% python3 -q
>>> import numpy as np
>>> import numpy.linalg as la
>>> np.set_printoptions(suppress=True, linewidth=140)
>>> tidy = lambda a: np.round(a, 3) + 0
>>> F = np.load("data.npy")
>>> F
array([[34,  2,  9,  2],
       [ 2, 30,  9,  9],
       [ 7,  3, 10,  7],
       [ 9,  7,  6, 36]])
>>> ev, vecs = la.eig(F)
>>> tidy(np.sort(la.eigvals(F.T)))
array([ 6.643, 24.404, 31.429, 47.524])
>>> tidy(np.sort(la.eigvals(la.inv(F))))
array([0.021, 0.032, 0.041, 0.151])
>>> tidy(ev)
array([47.524,  6.643, 31.429, 24.404])
>>> tidy(np.prod(ev))
np.float64(242134.0)
>>> rng = np.random.default_rng(157556)
>>> labels = rng.permutation(4)
>>> labels
array([1, 0, 3, 2])
>>> out = F[labels][:, labels]
>>> np.trace(out)
np.int64(110)
>>> np.diag(out)
array([30, 34, 36, 10])
>>> tidy(np.sort(np.abs(la.eigvals(out))))
array([ 6.643, 24.404, 31.429, 47.524])
>>> out
array([[30,  2,  9,  9],
       [ 2, 34,  2,  9],
       [ 7,  9, 36,  6],
       [ 3,  7,  7, 10]])
>>> Q, R = la.qr(out)
>>> np.allclose(R.T @ R, out.T @ out)
True
>>> Q.shape, R.shape
((4, 4), (4, 4))
>>> np.trace(Q @ Q.T)
np.float64(4.0)
>>> tidy(Q.T @ Q)
array([[1., 0., 0., 0.],
       [0., 1., 0., 0.],
       [0., 0., 1., 0.],
       [0., 0., 0., 1.]])
>>> tidy(Q @ R)
array([[30.,  2.,  9.,  9.],
       [ 2., 34.,  2.,  9.],
       [ 7.,  9., 36.,  6.],
       [ 3.,  7.,  7., 10.]])
>>> vec = np.array([4, -8, 8, 4])
>>> target = F @ vec
>>> target
array([ 200, -124,  112,  172])
>>> tidy(la.solve(F.T, F[2]))
array([0., 0., 1., 0.])
>>> E = np.load("arr.npy")
>>> E
array([[6.02, 8.  , 3.  , 1.  , 5.  ],
       [3.  , 1.02, 6.  , 6.  , 7.  ],
       [1.  , 2.  , 3.02, 7.  , 7.  ],
       [5.  , 2.  , 6.  , 1.02, 9.  ],
       [6.  , 8.  , 3.  , 1.  , 5.02]])
>>> tidy(la.norm(E, 2) / la.norm(E))
np.float64(0.902)
>>> [round(float(x), 3) for x in la.svd(E, compute_uv=False)[:3]]
[23.179, 9.751, 5.013]
>>> np.argsort(-la.norm(E, axis=0).round(6), kind="stable")[:3]
array([4, 1, 0])
>>> vec = np.array([3, 5, 5, 2, 3])
>>> a = np.maximum(E @ vec, 0)
>>> np.flatnonzero(a > 1e-9)
array([0, 1, 2, 3, 4])
>>> m1 = np.load("test4.npy")
>>> m1
array([[ 5,  5,  5],
       [ 5, 10, 10],
       [ 5, 10, 15]])
>>> tidy(la.eigvals(m1).sum().real)
np.float64(30.0)
>>> tidy(la.det(2 * m1)), tidy(la.det(m1))
(np.float64(1000.0), np.float64(125.0))
>>> tidy(la.det(m1.T))
np.float64(125.0)
>>> tidy(la.det(m1[::-1]))
np.float64(-125.0)
>>> np.einsum("ij,ji->", m1, m1)
np.int64(650)
>>> low = la.cholesky(m1)
>>> tidy(m1 / np.sqrt(np.outer(np.diag(m1), np.diag(m1))))
array([[1.   , 0.707, 0.577],
       [0.707, 1.   , 0.816],
       [0.577, 0.816, 1.   ]])
>>> tidy(low)
array([[2.236, 0.   , 0.   ],
       [2.236, 2.236, 0.   ],
       [2.236, 2.236, 2.236]])
>>> tidy(np.diag(low) ** 2)
array([5., 5., 5.])
>>> tidy(low @ low.T)
array([[ 5.,  5.,  5.],
       [ 5., 10., 10.],
       [ 5., 10., 15.]])
>>> tidy(np.prod(np.diag(low)) ** 2), tidy(la.det(m1))
(np.float64(125.0), np.float64(125.0))
>>> ev, vecs = la.eigh(m1)
>>> vec = np.array([2, -1, 1])
>>> tidy(vecs * np.abs(ev) @ vecs.T)
array([[ 5.,  5.,  5.],
       [ 5., 10., 10.],
       [ 5., 10., 15.]])
>>> tidy(la.eigvalsh(m1[1:, 1:]))
array([ 2.192, 22.808])
>>> tidy(vecs * np.sqrt(ev) @ vecs.T)
array([[1.948, 0.867, 0.674],
       [0.867, 2.622, 1.541],
       [0.674, 1.541, 3.489]])
>>> X = (rng.random((4, 4)) < 0.3) + np.eye(4)
>>> X /= X.sum(axis=1, keepdims=True)
>>> X
array([[1.  , 0.  , 0.  , 0.  ],
       [0.  , 1.  , 0.  , 0.  ],
       [0.25, 0.25, 0.5 , 0.  ],
       [0.  , 0.  , 0.5 , 0.5 ]])
>>> X @ X
array([[1.   , 0.   , 0.   , 0.   ],
       [0.   , 1.   , 0.   , 0.   ],
       [0.375, 0.375, 0.25 , 0.   ],
       [0.125, 0.125, 0.5  , 0.25 ]])
>>> np.prod(np.diag(X)), tidy(la.det(X))
(np.float64(0.25), np.float64(0.25))
>>> out = X + rng.integers(-2, 3, (4, 3)) @ rng.integers(-2, 3, (3, 4))
>>> out
array([[ 2.  , -6.  , -3.  , -2.  ],
       [-2.  ,  9.  ,  4.  ,  0.  ],
       [-2.75,  9.25,  6.5 , -1.  ],
       [ 2.  , -7.  , -4.5 , -0.5 ]])
>>> out - X
array([[ 1., -6., -3., -2.],
       [-2.,  8.,  4.,  0.],
       [-3.,  9.,  6., -1.],
       [ 2., -7., -5., -1.]])
>>> tidy(la.norm(out, axis=1))
array([ 7.28 , 10.05 , 11.678,  8.573])
>>> tidy(la.norm(out, axis=0))
array([ 4.423, 15.861,  9.354,  2.291])
>>> tidy(la.norm(out, 1)), tidy(la.norm(out, np.inf))
(np.float64(31.25), np.float64(19.5))
>>> out[0] @ out[1]
np.float64(-70.0)
>>> tidy(la.norm(out, "nuc"))
np.float64(22.834)
>>> la.norm(out, axis=1).argmax()
np.int64(2)
>>> tidy(la.norm(out, 2))
np.float64(18.87)
>>> out = X / la.norm(X, axis=1, keepdims=True)
>>> gram = out @ out.T
>>> tidy(gram[2])
array([0.408, 0.408, 1.   , 0.577])
>>> tidy(gram)
array([[1.   , 0.   , 0.408, 0.   ],
       [0.   , 1.   , 0.408, 0.   ],
       [0.408, 0.408, 1.   , 0.577],
       [0.   , 0.   , 0.577, 1.   ]])
>>> np.argwhere(np.triu(np.abs(gram) > 0.95, 1))
array([], shape=(0, 2), dtype=int64)
>>> (np.abs(gram) > 0.9).astype(int)
array([[1, 0, 0, 0],
       [0, 1, 0, 0],
       [0, 0, 1, 0],
       [0, 0, 0, 1]])
>>> out = np.array([[-1, 2, 0], [2, 0, 0]])
>>> C = np.kron(out, gram)
>>> la.matrix_rank(C)
np.int64(8)
>>> tidy(la.norm(C, 2)), tidy(la.norm(out, 2) * la.norm(gram, 2))
(np.float64(4.653), np.float64(4.653))
>>> data = np.array([[4, 4, 4, 4, 4],
...     [4, 8, 8, 8, 8],
...     [4, 8, 12, 12, 12],
...     [4, 8, 12, 16, 16],
...     [4, 8, 12, 16, 20]])
>>> labels = rng.permutation(5)
>>> labels
array([1, 3, 4, 2, 0])
>>> out = data[labels][:, labels]
>>> np.allclose(out, data)
False
>>> np.trace(out)
np.int64(60)
>>> ev, vecs = la.eigh(data)
>>> vec = np.array([1, 3, -3, -3, 3])
>>> tidy(vec @ data @ vec / (vec @ vec)), tidy(ev[0]), tidy(ev[-1])
(np.float64(2.054), np.float64(1.086), np.float64(49.374))
>>> tidy(vecs * np.maximum(ev, 0) @ vecs.T)
array([[ 4.,  4.,  4.,  4.,  4.],
       [ 4.,  8.,  8.,  8.,  8.],
       [ 4.,  8., 12., 12., 12.],
       [ 4.,  8., 12., 16., 16.],
       [ 4.,  8., 12., 16., 20.]])
>>> np.abs(data).sum(axis=1).max(), tidy(np.abs(ev).max())
(np.int64(60), np.float64(49.374))
